>>> import numpy as np
>>> np.set_printoptions(precision=3, suppress=True, linewidth=100)
>>> J = np.loadtxt("case0.csv", delimiter=",")
>>> print(J)
[[0. 0. 1. 0.]
 [0. 1. 0. 0.]
 [1. 0. 0. 0.]
 [0. 0. 0. 1.]]
>>> # equal to its transpose
>>> P = np.triu(np.array([[-4, -2, -4, -1], [-5, 0, -1, -4], [4, 1, -4, 1], [4, 4, -5, 2]]), 1) + np.eye(4)
>>> M2 = P @ J @ np.linalg.inv(P)
>>> print(M2)
[[ -4. -10. -25. -20.]
 [ -1.  -1.  -5.  -4.]
 [  1.   2.   6.   4.]
 [  0.   0.   0.   1.]]
>>> print(np.round(np.linalg.det(M2), 3))
-1.0
>>> print(P @ J - J @ P)
[[-4. -2.  0. -2.]
 [-1.  0.  1.  0.]
 [ 0.  2.  4.  2.]
 [ 0.  0.  0.  0.]]
>>> print(np.round(np.poly(M2), 3) + 0)
[ 1. -2.  0.  2. -1.]
>>> print(np.linalg.norm(J, axis=0))
[1. 1. 1. 1.]
>>> print(J.T @ J)
[[1. 0. 0. 0.]
 [0. 1. 0. 0.]
 [0. 0. 1. 0.]
 [0. 0. 0. 1.]]
>>> print(np.linalg.pinv(J))
[[0. 0. 1. 0.]
 [0. 1. 0. 0.]
 [1. 0. 0. 0.]
 [0. 0. 0. 1.]]
>>> M2 = np.linalg.inv(J)
>>> print(round(float(np.linalg.slogdet(J)[0]), 3))
-1.0
>>> print(round(np.linalg.det(J) * np.linalg.det(M2), 3))
1.0
>>> print(np.linalg.det(J) * M2)
[[-0. -0. -1. -0.]
 [-0. -1. -0. -0.]
 [-1. -0. -0. -0.]
 [-0. -0. -0. -1.]]
>>> u, v = J[3], J[2]
>>> print(u @ u)
1.0
>>> p = (u @ v) / (u @ u) * u
>>> print(np.linalg.matrix_rank(np.outer(u, v)))
1
>>> print(np.outer(u, v))
[[0. 0. 0. 0.]
 [0. 0. 0. 0.]
 [0. 0. 0. 0.]
 [1. 0. 0. 0.]]
>>> print(round(np.linalg.norm(u + v) ** 2 + np.linalg.norm(u - v) ** 2, 3))
4.0
>>> print(p)
[0. 0. 0. 0.]
>>> print(v - p)
[1. 0. 0. 0.]
